In [1]: import numpy as np

In [2]: np.set_printoptions(precision=2, suppress=True, linewidth=100, floatmode="fixed")

In [3]: def rd(a):
   ...:     return np.round(a, 2) + 0
   ...: 

In [4]: feats = np.load("a.npy")

In [5]: feats
Out[5]: 
array([[-2,  2,  2],
       [ 3, 21, -2],
       [-2,  3, 13]])

In [6]: x = np.array([0, -3, -4])

In [7]: h = np.maximum(feats @ x, 0)

In [8]: feats.T @ h
Out[8]: array([0, 0, 0])

In [9]: h
Out[9]: array([0, 0, 0])

In [10]: np.maximum(feats @ x, 0) - np.maximum(-feats @ x, 0)
Out[10]: array([-14, -55, -61])

In [11]: data = np.load("mat.npy")

In [12]: data
Out[12]: 
array([[ 1,  0,  0,  0,  0,  0,  0,  0],
       [ 0,  1,  0,  0,  0,  0,  0,  0],
       [-1,  0,  1,  0,  0,  0,  0,  0],
       [-2, -1, -2,  1,  0,  0,  0,  0],
       [-2, -2,  1,  2,  1,  0,  0,  0],
       [ 1, -2, -1,  2,  0,  1,  0,  0],
       [ 2, -1, -1,  0, -1, -2,  1,  0],
       [ 0,  2,  2,  0,  1,  1, -1,  1]])

In [13]: r0 = np.array([2, 1, 5, 5, 1, -3, -1, -2])

In [14]: out = data + np.outer(r0, np.eye(8)[2])

In [15]: np.linalg.matrix_rank(out - data)
Out[15]: np.int64(1)

In [16]: rng = np.random.default_rng(171867)

In [17]: lab = rng.permutation(8)

In [18]: out = data[:, lab] * rng.choice([-1, 1], 8)

In [19]: out
Out[19]: 
array([[ 0,  0,  0,  0, -1,  0,  0,  0],
       [ 0,  1,  0,  0,  0,  0,  0,  0],
       [ 0,  0, -1,  0,  1,  0,  0,  0],
       [ 0, -1,  2,  0,  2,  0, -1,  0],
       [ 1, -2, -1,  0,  2,  0, -2,  0],
       [ 0, -2,  1,  0, -1,  0, -2,  1],
       [-1, -1,  1,  0, -2,  1,  0, -2],
       [ 1,  2, -2,  1,  0, -1,  0,  1]])

In [20]: left, _, vt = np.linalg.svd(data.T @ out)

In [21]: rd(np.linalg.lstsq(data, out)[0])
Out[21]: 
array([[ 0.00,  0.00,  0.00,  0.00, -1.00,  0.00,  0.00,  0.00],
       [ 0.00,  1.00,  0.00,  0.00,  0.00,  0.00,  0.00,  0.00],
       [ 0.00,  0.00, -1.00,  0.00,  0.00,  0.00,  0.00,  0.00],
       [ 0.00,  0.00,  0.00,  0.00,  0.00,  0.00, -1.00,  0.00],
       [ 1.00,  0.00,  0.00,  0.00,  0.00,  0.00,  0.00,  0.00],
       [ 0.00,  0.00,  0.00,  0.00,  0.00,  0.00,  0.00,  1.00],
       [ 0.00,  0.00,  0.00,  0.00,  0.00,  1.00,  0.00,  0.00],
       [ 0.00,  0.00,  0.00,  1.00,  0.00,  0.00,  0.00,  0.00]])

In [22]: rd(left @ vt)
Out[22]: 
array([[ 0.00,  0.00,  0.00,  0.00, -1.00,  0.00,  0.00,  0.00],
       [ 0.00,  1.00,  0.00,  0.00,  0.00,  0.00,  0.00,  0.00],
       [ 0.00,  0.00, -1.00,  0.00,  0.00,  0.00,  0.00,  0.00],
       [ 0.00,  0.00,  0.00,  0.00,  0.00,  0.00, -1.00,  0.00],
       [ 1.00,  0.00,  0.00,  0.00,  0.00,  0.00,  0.00,  0.00],
       [ 0.00,  0.00,  0.00,  0.00,  0.00,  0.00,  0.00,  1.00],
       [ 0.00,  0.00,  0.00,  0.00,  0.00,  1.00,  0.00,  0.00],
       [ 0.00,  0.00,  0.00,  1.00,  0.00,  0.00,  0.00,  0.00]])
